% ipython --no-banner

In [1]: import numpy as np

In [2]: import numpy.linalg as la

In [3]: np.set_printoptions(precision=2, suppress=True, linewidth=200, floatmode="fixed")

In [4]: X = np.load("w.npy")

In [5]: X
Out[5]: 
array([[0.25, 0.25, 0.25, 0.25],
       [0.00, 1.00, 0.00, 0.00],
       [0.25, 0.00, 0.50, 0.25],
       [0.33, 0.00, 0.33, 0.33]])

In [6]: P = np.triu(np.array([[2, -1, -2, 2], [2, 2, 2, -2], [-1, 2, -1, 1], [0, -1, -1, -1]]), 1) + np.eye(4)

In [7]: B = P @ X @ la.inv(P)

In [8]: np.round(np.poly(B), 2) + 0
Out[8]: array([ 1.00, -2.08,  1.23, -0.15,  0.00])

In [9]: round(la.det(B), 2)
Out[9]: np.float64(-0.0)

In [10]: r = la.matrix_rank(X)

In [11]: r
Out[11]: np.int64(3)

In [12]: ns = la.svd(X)[2][r:].T

In [13]: [int(la.matrix_rank(X[:i])) for i in range(1, len(X) + 1)]
Out[13]: [1, 2, 3, 3]

In [14]: print(np.round(ns[:, 0] / ns[np.abs(ns[:, 0]).round(6).argmax(), 0], 2) + 0)
[ 1.00  0.00  0.00 -1.00]

In [15]: np.allclose(X @ ns, 0)
Out[15]: True

In [16]: X.shape
Out[16]: (4, 4)

In [17]: X[:, 4]
IndexError: index 4 is out of bounds for axis 1 with size 4


In [18]: la.lstsq(X[:-1].T, X[-1])[2]
Out[18]: np.int32(3)

In [19]: round(np.trace(la.pinv(X) @ X), 2)
Out[19]: np.float64(3.0)

In [20]: np.allclose(X @ X.T, X.T @ X)
Out[20]: False

In [21]: (X + X.T) / 2
Out[21]: 
array([[0.25, 0.12, 0.25, 0.29],
       [0.12, 1.00, 0.00, 0.00],
       [0.25, 0.00, 0.50, 0.29],
       [0.29, 0.00, 0.29, 0.33]])

In [22]: np.round(np.trace(X), 2)
Out[22]: np.float64(2.08)

In [23]: round(float(np.abs(la.eigvals(X)).max()), 2)
Out[23]: 1.0

In [24]: (X - X.T) / 2
Out[24]: 
array([[ 0.00,  0.12,  0.00, -0.04],
       [-0.12,  0.00,  0.00,  0.00],
       [ 0.00,  0.00,  0.00, -0.04],
       [ 0.04,  0.00,  0.04,  0.00]])

In [25]: np.round(np.sort(np.abs(la.eigvals(X))), 2) + 0
Out[25]: array([0.00, 0.16, 0.93, 1.00])

In [26]: la.matrix_power(X, 3)
Out[26]: 
array([[0.19, 0.36, 0.26, 0.19],
       [0.00, 1.00, 0.00, 0.00],
       [0.26, 0.13, 0.36, 0.26],
       [0.25, 0.15, 0.34, 0.25]])

In [27]: print(round(float(la.det(X)), 2))
-0.0

In [28]: W0 = np.loadtxt("a.csv", delimiter=",")

In [29]: W0
Out[29]: 
array([[ 0.00,  2.00, -3.00,  2.00],
       [ 0.00,  0.00,  0.00, -3.00],
       [ 0.00,  0.00,  0.00, -4.00],
       [ 0.00,  0.00,  0.00,  0.00]])

In [30]: # triangular: eigenvalues sit on the diagonal

In [31]: U, s, VT = la.svd(W0, full_matrices=False)

In [32]: s.round(2) + 0
Out[32]: array([5.64, 3.20, 0.00, 0.00])

In [33]: np.cumsum(s ** 2) / np.sum(s ** 2)
Out[33]: array([0.76, 1.00, 1.00, 1.00])

In [34]: U.shape, s.shape, VT.shape
Out[34]: ((4, 4), (4,), (4, 4))

In [35]: print(np.round(VT @ VT.T, 2) + 0)
[[1.00 0.00 0.00 0.00]
 [0.00 1.00 0.00 0.00]
 [0.00 0.00 1.00 0.00]
 [0.00 0.00 0.00 1.00]]

In [36]: np.allclose(U * s @ VT, W0)
Out[36]: True

In [37]: np.round(s / s[0], 2) + 0
Out[37]: array([1.00, 0.57, 0.00, 0.00])

In [38]: np.abs(U[:, 0]).round(6).argmax()
Out[38]: np.int64(2)

In [39]: np.round(U.T @ U, 2) + 0
Out[39]: 
array([[1.00, 0.00, 0.00, 0.00],
       [0.00, 1.00, 0.00, 0.00],
       [0.00, 0.00, 1.00, 0.00],
       [0.00, 0.00, 0.00, 1.00]])

In [40]: U, s, VT = la.svd(W0)

In [41]: s.round(2) + 0
Out[41]: array([5.64, 3.20, 0.00, 0.00])

In [42]: B = U[:, :2] @ np.diag(s[:2]) @ VT[:2]

In [43]: la.matrix_rank(B)
Out[43]: np.int64(2)

In [44]: np.round(np.abs(W0 - B).max(), 2)
Out[44]: np.float64(0.0)

In [45]: la.eigvals(W0)
Out[45]: array([0.00, 0.00, 0.00, 0.00])

In [46]: round(la.det(W0[::-1]), 2)
Out[46]: np.float64(0.0)

In [47]: np.einsum("ii->", W0)
Out[47]: np.float64(0.0)

In [48]: W1 = np.array([[3, 1, 1, 3, 0], [3, 2, 0, 0, 3], [2, 1, 0, 2, 1], [1, 3, 3, 3, 1]])

In [49]: beta = np.array([1, 2, -2, -2, -2])

In [50]: hid = np.maximum(W0 @ W1 + beta, 0)

In [51]: (hid > 0).astype(int)
Out[51]: 
array([[1, 1, 1, 0, 1],
       [0, 0, 0, 0, 0],
       [0, 0, 0, 0, 0],
       [1, 1, 0, 0, 0]])

In [52]: print(hid)
[[3.00 9.00 4.00 0.00 3.00]
 [0.00 0.00 0.00 0.00 0.00]
 [0.00 0.00 0.00 0.00 0.00]
 [1.00 2.00 0.00 0.00 0.00]]

In [53]: cent = np.array([[2, 1], [0, 1], [0, 1], [0, 0], [2, 0]])

In [54]: (hid @ cent).round(6).argmax(axis=1)
Out[54]: array([1, 0, 0, 1])

In [55]: W1 @ cent
Out[55]: 
array([[ 6,  5],
       [12,  5],
       [ 6,  3],
       [ 4,  7]])

In [56]: hid @ cent
Out[56]: 
array([[12.00, 16.00],
       [ 0.00,  0.00],
       [ 0.00,  0.00],
       [ 2.00,  3.00]])

In [57]: rng = np.random.default_rng(28)

In [58]: B = W0 + rng.integers(-2, 3, (4, 2)) @ rng.integers(-2, 3, (2, 4))

In [59]: B
Out[59]: 
array([[-4.00,  4.00, -3.00,  5.00],
       [ 0.00,  6.00, -4.00,  2.00],
       [-5.00, -2.00,  3.00, -4.00],
       [ 0.00, -6.00,  4.00, -5.00]])

In [60]: np.round(la.svd(B - W0, compute_uv=False), 2) + 0
Out[60]: array([13.08,  7.07,  0.00,  0.00])

In [61]: la.matrix_rank(B - W0, tol=1e-8)
Out[61]: np.int64(2)

In [62]: data = np.load("data.npy")

In [63]: data
Out[63]: 
array([[-0.60,  0.46, -0.05],
       [-0.27,  0.20, -0.02],
       [-0.51,  0.38, -0.04],
       [-0.75,  0.60, -0.07],
       [-0.96,  0.89, -0.14],
       [ 0.69, -0.54,  0.06],
       [-0.51,  0.38, -0.04],
       [-0.69,  0.54, -0.06],
       [-0.14,  0.10, -0.01],
       [ 0.00,  0.00,  0.00],
       [ 0.40, -0.29,  0.03],
       [-0.69,  0.54, -0.06],
       [-0.97,  0.91, -0.15],
       [ 0.69, -0.54,  0.06],
       [ 0.95, -0.86,  0.13],
       [-0.40,  0.29, -0.03],
       [ 0.89, -0.76,  0.10],
       [ 0.27, -0.20,  0.02],
       [ 0.91, -0.80,  0.11],
       [-0.51,  0.38, -0.04],
       [-0.99,  0.96, -0.19]])

In [64]: # row 6 repeats row 2

In [65]: P = data @ la.solve(data.T @ data, data.T)

In [66]: np.allclose(P @ P, P)
Out[66]: True

In [67]: U, s, VT = la.svd(data)

In [68]: np.argmax(s[:-1] / (s[1:] + 1e-6)) + 1
Out[68]: np.int64(1)

In [69]: B = U[:, :1] @ np.diag(s[:1]) @ VT[:1]

In [70]: round(float(la.norm(data - B) / la.norm(data)), 2)
Out[70]: 0.05

In [71]: la.matrix_rank(B)
Out[71]: np.int64(1)

In [72]: round(la.norm(data - B, 2), 2), round(float(s[1]), 2)
Out[72]: (np.float64(0.21), 0.21)

In [73]: lab = data[:, 1] > np.median(data[:, 1])

In [74]: u = data[lab].mean(axis=0) - data[~lab].mean(axis=0)

In [75]: round((((data - data.mean(axis=0)) @ u > 0) == lab).mean(), 2)
Out[75]: np.float64(0.9)

In [76]: ((data - data.mean(axis=0)) @ u > 0).astype(int)
Out[76]: array([1, 1, 1, 1, 1, 0, 1, 1, 0, 0, 0, 1, 1, 0, 0, 1, 0, 0, 0, 1, 1])

In [77]: x = np.array([0, -2, 2])

In [78]: a = np.maximum(data @ x, 0)

In [79]: data * (a > 1e-9)[:, None]
Out[79]: 
array([[-0.00,  0.00, -0.00],
       [-0.00,  0.00, -0.00],
       [-0.00,  0.00, -0.00],
       [-0.00,  0.00, -0.00],
       [-0.00,  0.00, -0.00],
       [ 0.69, -0.54,  0.06],
       [-0.00,  0.00, -0.00],
       [-0.00,  0.00, -0.00],
       [-0.00,  0.00, -0.00],
       [ 0.00,  0.00,  0.00],
       [ 0.40, -0.29,  0.03],
       [-0.00,  0.00, -0.00],
       [-0.00,  0.00, -0.00],
       [ 0.69, -0.54,  0.06],
       [ 0.95, -0.86,  0.13],
       [-0.00,  0.00, -0.00],
       [ 0.89, -0.76,  0.10],
       [ 0.27, -0.20,  0.02],
       [ 0.91, -0.80,  0.11],
       [-0.00,  0.00, -0.00],
       [-0.00,  0.00, -0.00]])

In [80]: np.tanh(data @ x)
Out[80]: array([-0.77, -0.41, -0.69, -0.87, -0.97,  0.83, -0.69, -0.83, -0.22,  0.00,  0.56, -0.83, -0.97,  0.83,  0.96, -0.56,  0.94,  0.41,  0.95, -0.69, -0.98])

In [81]: np.maximum(data @ (3 * x), 0)
Out[81]: array([0.00, 0.00, 0.00, 0.00, 0.00, 3.60, 0.00, 0.00, 0.00, 0.00, 1.92, 0.00, 0.00, 3.60, 5.94, 0.00, 5.16, 1.32, 5.46, 0.00, 0.00])

In [82]: np.maximum(data @ x, 0) - np.maximum(-data @ x, 0)
Out[82]: array([-1.02, -0.44, -0.84, -1.34, -2.06,  1.20, -0.84, -1.20, -0.22,  0.00,  0.64, -1.20, -2.12,  1.20,  1.98, -0.64,  1.72,  0.44,  1.82, -0.84, -2.30])

In [83]: a
Out[83]: array([0.00, 0.00, 0.00, 0.00, 0.00, 1.20, 0.00, 0.00, 0.00, 0.00, 0.64, 0.00, 0.00, 1.20, 1.98, 0.00, 1.72, 0.44, 1.82, 0.00, 0.00])
